% ipython --no-banner

In [1]: import numpy as np

In [2]: np.set_printoptions(precision=2, suppress=True, linewidth=120, floatmode="fixed")

In [3]: tidy = lambda a: np.round(a, 2) + 0

In [4]: K = np.load("case17.npy")

In [5]: print(tidy(K))
[[ 1.00  0.00  0.00  0.00  0.00  0.00  0.00  0.00  0.00]
 [ 0.00  1.00  0.00  0.00  0.00  0.00  0.00  0.00  0.00]
 [ 0.00  0.00 -0.54  0.84  0.00  0.00  0.00  0.00  0.00]
 [ 0.00  0.00 -0.84 -0.54  0.00  0.00  0.00  0.00  0.00]
 [ 0.00  0.00  0.00  0.00  1.00  0.00  0.00  0.00  0.00]
 [ 0.00  0.00  0.00  0.00  0.00  1.00  0.00  0.00  0.00]
 [ 0.00  0.00  0.00  0.00  0.00  0.00  1.00  0.00  0.00]
 [ 0.00  0.00  0.00  0.00  0.00  0.00  0.00  1.00  0.00]
 [ 0.00  0.00  0.00  0.00  0.00  0.00  0.00  0.00  1.00]]

In [6]: # splits into 8 blocks

In [7]: vec = np.array([3, 8, 8, 2, 2, 8, 4, 6, 2])

In [8]: rhs = K @ vec

In [9]: print(tidy(rhs))
[ 3.00  8.00 -2.68 -7.80  2.00  8.00  4.00  6.00  2.00]

In [10]: print(tidy(np.linalg.solve(K, rhs + K[:, 8])))
[3.00 8.00 8.00 2.00 2.00 8.00 4.00 6.00 3.00]

In [11]: print(tidy(np.linalg.solve(K, K[:, 6])))
[0.00 0.00 0.00 0.00 0.00 0.00 1.00 0.00 0.00]

In [12]: print(tidy(np.linalg.solve(K.T, K[8])))
[0.00 0.00 0.00 0.00 0.00 0.00 0.00 0.00 1.00]

In [13]: def softmax(z):
    ...:     e = np.exp(z - z.max(axis=-1, keepdims=True))
    ...:     return e / e.sum(axis=-1, keepdims=True)
    ...: 

In [14]: print(tidy(softmax(K[2] + -1)))
[0.10 0.10 0.06 0.23 0.10 0.10 0.10 0.10 0.10]

In [15]: print(tidy(softmax(10 * K[2])))
[0.00 0.00 0.00 1.00 0.00 0.00 0.00 0.00 0.00]

In [16]: print(tidy(softmax(K).sum(axis=1)))
[1.00 1.00 1.00 1.00 1.00 1.00 1.00 1.00 1.00]

In [17]: print(tidy(softmax(K[2])))
[0.10 0.10 0.06 0.23 0.10 0.10 0.10 0.10 0.10]

In [18]: att = K @ K.T / np.sqrt(9)

In [19]: print(tidy(softmax(att)[2] @ K))
[ 0.11  0.11 -0.17  0.07  0.11  0.11  0.11  0.11  0.11]

In [20]: print(tidy(softmax(att)))
[[0.15 0.11 0.11 0.11 0.11 0.11 0.11 0.11 0.11]
 [0.11 0.15 0.11 0.11 0.11 0.11 0.11 0.11 0.11]
 [0.11 0.11 0.15 0.11 0.11 0.11 0.11 0.11 0.11]
 [0.11 0.11 0.11 0.15 0.11 0.11 0.11 0.11 0.11]
 [0.11 0.11 0.11 0.11 0.15 0.11 0.11 0.11 0.11]
 [0.11 0.11 0.11 0.11 0.11 0.15 0.11 0.11 0.11]
 [0.11 0.11 0.11 0.11 0.11 0.11 0.15 0.11 0.11]
 [0.11 0.11 0.11 0.11 0.11 0.11 0.11 0.15 0.11]
 [0.11 0.11 0.11 0.11 0.11 0.11 0.11 0.11 0.15]]
